In [1]: import numpy as np

In [2]: from numpy import linalg as LA

In [3]: np.set_printoptions(precision=2, suppress=True, linewidth=100, sign=" ")

In [4]: X = np.load("block13.npy")

In [5]: X
Out[5]: 
array([[ 3.,  1., -2.,  3.],
       [ 2.,  2.,  1., -2.],
       [ 1.,  3.,  1., -3.],
       [ 0.,  0.,  0.,  0.]])

In [6]: rk = LA.matrix_rank(X)

In [7]: rk
Out[7]: np.int64(3)

In [8]: ns = LA.svd(X)[2][rk:].T

In [9]: print(ns[:, 0] / ns[np.abs(ns[:, 0]).round(6).argmax(), 0])
[-0.25  0.5   1.    0.75]

In [10]: ns.shape
Out[10]: (4, 1)

In [11]: np.round(X @ ns, 2) + 0
Out[11]: 
array([[ 0.],
       [ 0.],
       [ 0.],
       [ 0.]])

In [12]: print(ns @ ns.T)
[[ 0.03 -0.07 -0.13 -0.1 ]
 [-0.07  0.13  0.27  0.2 ]
 [-0.13  0.27  0.53  0.4 ]
 [-0.1   0.2   0.4   0.3 ]]

In [13]: print([int(LA.matrix_rank(X[:i])) for i in range(1, len(X) + 1)])
[1, 2, 3, 3]

In [14]: A = np.load("run5.npy")

In [15]: A
Out[15]: 
array([[-5,  5,  0],
       [ 1, -1,  0],
       [ 0,  0, -3]])

In [16]: print(np.einsum("ij,ji->", A, A))
45

In [17]: np.einsum("ii->", A)
Out[17]: np.int64(-9)

In [18]: print(round(float(LA.det(A.T)), 2))
0.0

In [19]: J = np.load("out13.npy")

In [20]: print(J)
[[ 1.  0.  0.  0.  0.]
 [ 0.  0.  0. -1.  0.]
 [ 0.  0.  1.  0.  0.]
 [ 0.  1.  0.  0.  0.]
 [ 0.  0.  0.  0.  1.]]

In [21]: x0 = np.array([-1, 0, 1, 0, -2])

In [22]: print(np.round(LA.det(J), 2))
1.0

In [23]: 5 - LA.matrix_rank(J - np.eye(5), tol=1e-8)
Out[23]: np.int64(3)

In [24]: J[:, 0] @ J[:, 4]
Out[24]: np.float64(0.0)

In [25]: J @ J.T
Out[25]: 
array([[ 1.,  0.,  0.,  0.,  0.],
       [ 0.,  1.,  0.,  0.,  0.],
       [ 0.,  0.,  1.,  0.,  0.],
       [ 0.,  0.,  0.,  1.,  0.],
       [ 0.,  0.,  0.,  0.,  1.]])

In [26]: print(J.T @ J)
[[ 1.  0.  0.  0.  0.]
 [ 0.  1.  0.  0.  0.]
 [ 0.  0.  1.  0.  0.]
 [ 0.  0.  0.  1.  0.]
 [ 0.  0.  0.  0.  1.]]

In [27]: LA.svd(J, compute_uv=False)
Out[27]: array([ 1.,  1.,  1.,  1.,  1.])

In [28]: rng = np.random.default_rng(50)

In [29]: labels = rng.permutation(5)

In [30]: labels
Out[30]: array([ 2,  4,  3,  0,  1])

In [31]: Y = J[labels][:, labels]

In [32]: print(np.allclose(Y, J))
False

In [33]: np.trace(Y)
Out[33]: np.float64(3.0)

In [34]: Y
Out[34]: 
array([[ 1.,  0.,  0.,  0.,  0.],
       [ 0.,  1.,  0.,  0.,  0.],
       [ 0.,  0.,  0.,  0.,  1.],
       [ 0.,  0.,  0.,  1.,  0.],
       [ 0.,  0., -1.,  0.,  0.]])

In [35]: np.sort(np.abs(LA.eigvals(Y)))
Out[35]: array([ 1.,  1.,  1.,  1.,  1.])

In [36]: round(float(LA.det(Y)), 2), round(LA.det(J[labels]), 2)
Out[36]: (1.0, np.float64(-1.0))

In [37]: r0, v = Y[2], Y[4]

In [38]: print(r0 @ v)
0.0

In [39]: p = (r0 @ v) / (r0 @ r0) * r0

In [40]: LA.matrix_rank(np.outer(r0, v))
Out[40]: np.int64(1)

In [41]: v - p
Out[41]: array([ 0.,  0., -1.,  0.,  0.])

In [42]: np.round(LA.norm(r0 + v) ** 2 + LA.norm(r0 - v) ** 2, 2)
Out[42]: np.float64(4.0)

In [43]: K = np.loadtxt("layer19.csv", delimiter=",")

In [44]: K
Out[44]: 
array([[-1., -5., -1., -8.,  0., -3.,  2., -4., -1.],
       [-7.,  0.,  7., -2., -6.,  6.,  6.,  9.,  0.],
       [-4.,  8.,  5.,  4.,  2.,  3., -9.,  8.,  4.],
       [ 8., -5., -1., -3., -5., -3., -7.,  0.,  0.],
       [ 0., -1., -5., -3., -1., -2., -5.,  1., -1.],
       [ 8., -2., -1., -9., -3.,  0.,  8.,  9., -1.],
       [-4., -8.,  7., -3.,  8., -4., -5., -7.,  4.],
       [ 5.,  5., -2.,  3.,  5., -8.,  9.,  3.,  4.],
       [ 0.,  0.,  0.,  0.,  0.,  0.,  0.,  0.,  0.]])

In [45]: rk = LA.matrix_rank(K)

In [46]: rk
Out[46]: np.int64(8)

In [47]: ns = LA.svd(K)[2][rk:].T

In [48]: print(LA.matrix_rank(K.T @ K), LA.matrix_rank(K @ K.T))
8 8

In [49]: ns.shape
Out[49]: (9, 1)

In [50]: np.round(ns @ ns.T, 2) + 0
Out[50]: 
array([[ 0.  ,  0.  ,  0.  ,  0.  ,  0.  ,  0.  ,  0.  ,  0.  ,  0.  ],
       [ 0.  ,  0.01,  0.02,  0.01,  0.01, -0.03,  0.  ,  0.01, -0.06],
       [ 0.  ,  0.02,  0.11,  0.02,  0.04, -0.12, -0.02,  0.04, -0.27],
       [ 0.  ,  0.01,  0.02,  0.01,  0.01, -0.03,  0.  ,  0.01, -0.06],
       [ 0.  ,  0.01,  0.04,  0.01,  0.02, -0.05, -0.01,  0.02, -0.11],
       [ 0.  , -0.03, -0.12, -0.03, -0.05,  0.14,  0.02, -0.05,  0.31],
       [ 0.  ,  0.  , -0.02,  0.  , -0.01,  0.02,  0.  , -0.01,  0.06],
       [ 0.  ,  0.01,  0.04,  0.01,  0.02, -0.05, -0.01,  0.02, -0.11],
       [ 0.  , -0.06, -0.27, -0.06, -0.11,  0.31,  0.06, -0.11,  0.7 ]])

In [51]: np.allclose(K @ ns, 0)
Out[51]: True

In [52]: np.round(K @ ns, 2) + 0
Out[52]: 
array([[ 0.],
       [ 0.],
       [ 0.],
       [ 0.],
       [ 0.],
       [ 0.],
       [ 0.],
       [ 0.],
       [ 0.]])

In [53]: print([int(LA.matrix_rank(K[:, :j + 1])) for j in range(9)])
[1, 2, 3, 4, 5, 6, 7, 8, 8]

In [54]: LA.lstsq(K[:-1].T, K[-1])[2]
Out[54]: np.int32(8)

In [55]: round(np.trace(LA.pinv(K) @ K), 2)
Out[55]: np.float64(8.0)

In [56]: np.round(K @ LA.pinv(K) @ K, 2) + 0
Out[56]: 
array([[-1., -5., -1., -8.,  0., -3.,  2., -4., -1.],
       [-7.,  0.,  7., -2., -6.,  6.,  6.,  9.,  0.],
       [-4.,  8.,  5.,  4.,  2.,  3., -9.,  8.,  4.],
       [ 8., -5., -1., -3., -5., -3., -7.,  0.,  0.],
       [ 0., -1., -5., -3., -1., -2., -5.,  1., -1.],
       [ 8., -2., -1., -9., -3.,  0.,  8.,  9., -1.],
       [-4., -8.,  7., -3.,  8., -4., -5., -7.,  4.],
       [ 5.,  5., -2.,  3.,  5., -8.,  9.,  3.,  4.],
       [ 0.,  0.,  0.,  0.,  0.,  0.,  0.,  0.,  0.]])
